>>> import numpy as np
>>> np.set_printoptions(suppress=True, linewidth=200)
>>> M = np.load("m.npy")
>>> M.round(1)
array([[ 0.7, -0.5],
       [-0.5,  0.3]])
>>> rk = np.linalg.matrix_rank(M)
>>> rk
np.int64(1)
>>> null = np.linalg.svd(M)[2][rk:].T
>>> np.round(null[:, 0] / null[np.abs(null[:, 0]).round(6).argmax(), 0], 1)
array([0.6, 1. ])
>>> np.linalg.matrix_rank(M.T @ M), np.linalg.matrix_rank(M @ M.T)
(np.int64(1), np.int64(1))
>>> [int(np.linalg.matrix_rank(M[:i])) for i in range(1, len(M) + 1)]
[1, 1]
>>> null.shape
(2, 1)
>>> np.allclose(M @ null, 0)
True
>>> mat = np.array([[0, 6, 2, 0], [3, 3, 7, 0], [5, 4, 4, 0], [0, 0, 0, 0]])
>>> mat
array([[0, 6, 2, 0],
       [3, 3, 7, 0],
       [5, 4, 4, 0],
       [0, 0, 0, 0]])
>>> mat @ mat
array([[28, 26, 50,  0],
       [44, 55, 55,  0],
       [32, 58, 54,  0],
       [ 0,  0,  0,  0]])
>>> left, s, Vt = np.linalg.svd(mat)
>>> vecs = Vt[:(s > 1e-8).sum()]
>>> rng = np.random.default_rng(91)
>>> x0 = mat[1] + -1 * mat[2] + rng.integers(2) * np.eye(4)[3]
>>> x0
array([-2., -1.,  3.,  1.])
>>> np.linalg.matrix_rank(np.vstack([mat, x0]))
np.int64(4)
>>> np.allclose(vecs.T @ vecs @ x0, x0)
False
>>> np.linalg.determinant(mat)
Traceback (most recent call last):
  File "<python-input-22>", line 1, in <module>
    np.linalg.determinant(mat)
    ^^^^^^^^^^^^^^^^^^^^^
AttributeError: module 'numpy.linalg' has no attribute 'determinant'
>>> (mat - mat.T) / 2
array([[ 0. ,  1.5, -1.5,  0. ],
       [-1.5,  0. ,  1.5,  0. ],
       [ 1.5, -1.5,  0. ,  0. ],
       [ 0. ,  0. ,  0. ,  0. ]])
>>> np.trace(mat)
np.int64(7)
>>> np.round(np.abs(np.linalg.eigvals(mat)).max(), 1)
np.float64(11.7)
>>> round(float(np.linalg.det(mat)), 1)
0.0
>>> np.allclose(mat, mat.T)
False
>>> np.linalg.matrix_power(mat, 2)
array([[28, 26, 50,  0],
       [44, 55, 55,  0],
       [32, 58, 54,  0],
       [ 0,  0,  0,  0]])
>>> np.round(np.sort(np.abs(np.linalg.eigvals(mat))), 1)
array([ 0. ,  3.4,  3.4, 11.7])
>>> np.allclose(mat @ mat.T, mat.T @ mat)
False
